$ python3 -q
>>> import numpy as np
>>> np.set_printoptions(precision=2, suppress=True, linewidth=140, floatmode="fixed")
>>> W0 = np.load("test14.npy")
>>> W0
array([[-1,  3, -1, -5, -3,  4,  4],
       [ 4, -1,  3, -1, -5, -3,  4],
       [ 4,  4, -1,  3, -1, -5, -3],
       [-3,  4,  4, -1,  3, -1, -5],
       [-5, -3,  4,  4, -1,  3, -1],
       [-1, -5, -3,  4,  4, -1,  3],
       [ 3, -1, -5, -3,  4,  4, -1]])
>>> f = np.array([3, 2, 0, 2, 1, 0, 0])
>>> A2 = W0 + np.outer(f, np.eye(7)[4])
>>> np.linalg.matrix_rank(np.linalg.inv(A2) - np.linalg.inv(W0), tol=1e-8)
np.int64(1)
>>> K = np.loadtxt("x.csv", delimiter=",")
>>> K
array([[ 1.00, -3.00,  0.00,  0.00,  0.00,  0.00,  0.00,  0.00,  0.00,  0.00],
       [-3.00,  0.00, -3.00,  0.00,  0.00,  0.00,  0.00,  0.00,  0.00,  0.00],
       [ 0.00, -3.00,  2.00, -3.00,  0.00,  0.00,  0.00,  0.00,  0.00,  0.00],
       [ 0.00,  0.00, -3.00,  3.00, -3.00,  0.00,  0.00,  0.00,  0.00,  0.00],
       [ 0.00,  0.00,  0.00, -3.00,  3.00, -3.00,  0.00,  0.00,  0.00,  0.00],
       [ 0.00,  0.00,  0.00,  0.00, -3.00,  5.00, -3.00,  0.00,  0.00,  0.00],
       [ 0.00,  0.00,  0.00,  0.00,  0.00, -3.00,  4.00, -3.00,  0.00,  0.00],
       [ 0.00,  0.00,  0.00,  0.00,  0.00,  0.00, -3.00,  4.00, -3.00,  0.00],
       [ 0.00,  0.00,  0.00,  0.00,  0.00,  0.00,  0.00, -3.00,  2.00, -3.00],
       [ 0.00,  0.00,  0.00,  0.00,  0.00,  0.00,  0.00,  0.00, -3.00,  0.00]])
>>> ev, V = np.linalg.eigh(K)
>>> x0 = np.array([-1, 1, 2, -1, 1, 2, -1, -1, 2, 2])
>>> x0 @ K @ x0
np.float64(45.0)
>>> (np.sign(V[:, -1].round(6)) == np.sign(V[0, -1].round(6))).astype(int)
array([1, 0, 1, 0, 1, 0, 1, 0, 1, 0])
>>> np.abs(K).sum(axis=1).max(), np.round(np.abs(ev).max(), 2)
(np.float64(11.0), np.float64(9.54))
>>> np.linalg.eigvalsh(K[1:, 1:])
array([-3.09, -2.85, -1.06,  0.40,  2.38,  3.91,  6.14,  7.64,  9.54])
>>> np.round(x0 @ K @ x0 / (x0 @ x0), 2), round(float(ev[0]), 2), round(ev[-1], 2)
(np.float64(2.05), -3.94, np.float64(9.54))
